$ python3 -q
>>> import numpy as np
>>> np.set_printoptions(precision=2, suppress=True, linewidth=100)
>>> def rnd(a):
...     return np.round(a, 2) + 0
... 
>>> J = np.load("layer10.npy")
>>> print(J)
[[5. 0. 0. 0.]
 [0. 6. 1. 2.]
 [0. 1. 6. 2.]
 [0. 2. 2. 9.]]
>>> print(rnd(np.poly(J)))
[   1.  -26.  240. -950. 1375.]
>>> print(np.einsum("ii->", J))
26.0
>>> print(np.einsum("ij,ji->", J, J))
196.0
>>> print(rnd(np.linalg.eigvals(J)))
[11.  5.  5.  5.]
>>> print(rnd(np.linalg.det(J[::-1])))
1375.0
>>> print(np.kron(np.eye(2, dtype=int), J))
[[5. 0. 0. 0. 0. 0. 0. 0.]
 [0. 6. 1. 2. 0. 0. 0. 0.]
 [0. 1. 6. 2. 0. 0. 0. 0.]
 [0. 2. 2. 9. 0. 0. 0. 0.]
 [0. 0. 0. 0. 5. 0. 0. 0.]
 [0. 0. 0. 0. 0. 6. 1. 2.]
 [0. 0. 0. 0. 0. 1. 6. 2.]
 [0. 0. 0. 0. 0. 2. 2. 9.]]
>>> print(rnd(np.linalg.eigvals(J).sum().real))
26.0
>>> evals, vecs = np.linalg.eig(J)
>>> print(rnd(evals))
[11.  5.  5.  5.]
>>> print(rnd(np.sort(np.linalg.eigvals(J.T))))
[ 5.  5.  5. 11.]
>>> print(rnd(np.sort(np.linalg.eigvals(J @ J))))
[ 25.  25.  25. 121.]
>>> print(rnd(np.prod(evals)))
1375.0
>>> print(rnd(J @ vecs[:, 0] - evals[0] * vecs[:, 0]))
[0. 0. 0. 0.]
>>> r0 = np.array([0, 3, 3, 3])
>>> A2 = J + np.outer(r0, np.eye(4)[0])
>>> print(np.linalg.matrix_rank(A2 - J))
1
>>> A2 = np.linalg.inv(J)
>>> print(rnd(np.linalg.det(J) * A2))
[[275.   0.   0.   0.]
 [  0. 250. -25. -50.]
 [  0. -25. 250. -50.]
 [  0. -50. -50. 175.]]
>>> print(np.allclose(A2, J.T))
False
>>> print(rnd(np.linalg.cond(J)))
2.2
>>> print(rnd(np.linalg.inv(A2)))
[[5. 0. 0. 0.]
 [0. 6. 1. 2.]
 [0. 1. 6. 2.]
 [0. 2. 2. 9.]]
>>> print((np.abs(A2) > 1e-9).astype(int))
[[1 0 0 0]
 [0 1 1 1]
 [0 1 1 1]
 [0 1 1 1]]
>>> print(rnd(np.linalg.det(J) * np.linalg.det(A2)))
1.0
>>> m1 = np.load("sample15.npy")
>>> print(m1)
[[ 0.05  0.15 -0.15 -0.05]
 [ 0.15  0.45 -0.45 -0.15]
 [-0.15 -0.45  0.45  0.15]
 [-0.05 -0.15  0.15  0.05]]
>>> left, sv, Vt = np.linalg.svd(m1)
>>> vecs = Vt[:(sv > 1e-8).sum()]
>>> rng = np.random.default_rng(631)
>>> vec = m1[3] + 3 * m1[1] + rng.integers(2) * np.eye(4)[1]
>>> print(rnd(vec))
[ 0.4  1.2 -1.2 -0.4]
>>> print(np.linalg.matrix_rank(np.vstack([m1, vec])))
1
>>> print([round(float(x), 2) for x in np.linalg.svd(m1, compute_uv=False)[:3]])
[1.0, 0.0, 0.0]
>>> print(np.argsort(-np.linalg.norm(m1, axis=0).round(6), kind="stable")[:3])
[1 2 0]
>>> print(rnd(np.linalg.norm(m1, 2) / np.linalg.norm(m1)))
1.0
>>> evals, vecs = np.linalg.eigh(m1)
>>> vec = np.array([-2, -1, 0, -1])
>>> print(np.abs(m1).sum(axis=1).max(), rnd(np.abs(evals).max()))
1.2 1.0
>>> print(rnd(np.linalg.eigvalsh(m1[1:, 1:])))
[0.   0.   0.95]
>>> print(rnd(vec @ m1 @ vec / (vec @ vec)), rnd(evals[0]), rnd(evals[-1]))
0.13 0.0 1.0
>>> print(rnd(vecs * np.maximum(evals, 0) @ vecs.T))
[[ 0.05  0.15 -0.15 -0.05]
 [ 0.15  0.45 -0.45 -0.15]
 [-0.15 -0.45  0.45  0.15]
 [-0.05 -0.15  0.15  0.05]]
>>> evals, vecs = np.linalg.eigh(m1)
>>> print(evals.sum(), np.trace(m1))
1.0 1.0
>>> print(rnd(np.linalg.eigvalsh(m1 @ m1)))
[0. 0. 0. 1.]
>>> print(rnd(vecs.T @ vecs))
[[1. 0. 0. 0.]
 [0. 1. 0. 0.]
 [0. 0. 1. 0.]
 [0. 0. 0. 1.]]
>>> print(np.abs(vecs[:, -1]).round(6).argmax())
1
>>> print(rnd(np.abs(vecs[:, -1])))
[0.22 0.67 0.67 0.22]
>>> mat = np.array([[-0.5, -1.0, 1.5, 1.1],
...     [-0.22, -1.25, 1.33, 1.21],
...     [0.3, 0.5, -0.6, 1.5]])
>>> print(m1.reshape(-1, 2))
[[ 0.05  0.15]
 [-0.15 -0.05]
 [ 0.15  0.45]
 [-0.45 -0.15]
 [-0.15 -0.45]
 [ 0.45  0.15]
 [-0.05 -0.15]
 [ 0.15  0.05]]
>>> print(m1.ravel(order="F"))
[ 0.05  0.15 -0.15 -0.05  0.15  0.45 -0.45 -0.15 -0.15 -0.45  0.45  0.15 -0.05 -0.15  0.15  0.05]
>>> print(m1.reshape(2, -1))
[[ 0.05  0.15 -0.15 -0.05  0.15  0.45 -0.45 -0.15]
 [-0.15 -0.45  0.45  0.15 -0.05 -0.15  0.15  0.05]]
>>> blk = m1.reshape(4, 2, -1)
>>> print(blk[:, 0])
[[ 0.05  0.15]
 [ 0.15  0.45]
 [-0.15 -0.45]
 [-0.05 -0.15]]
>>> print(np.swapaxes(blk, 1, 2)[0])
[[ 0.05 -0.15]
 [ 0.15 -0.05]]
>>> print(rnd(blk.sum(axis=1)))
[[-0.1  0.1]
 [-0.3  0.3]
 [ 0.3 -0.3]
 [ 0.1 -0.1]]
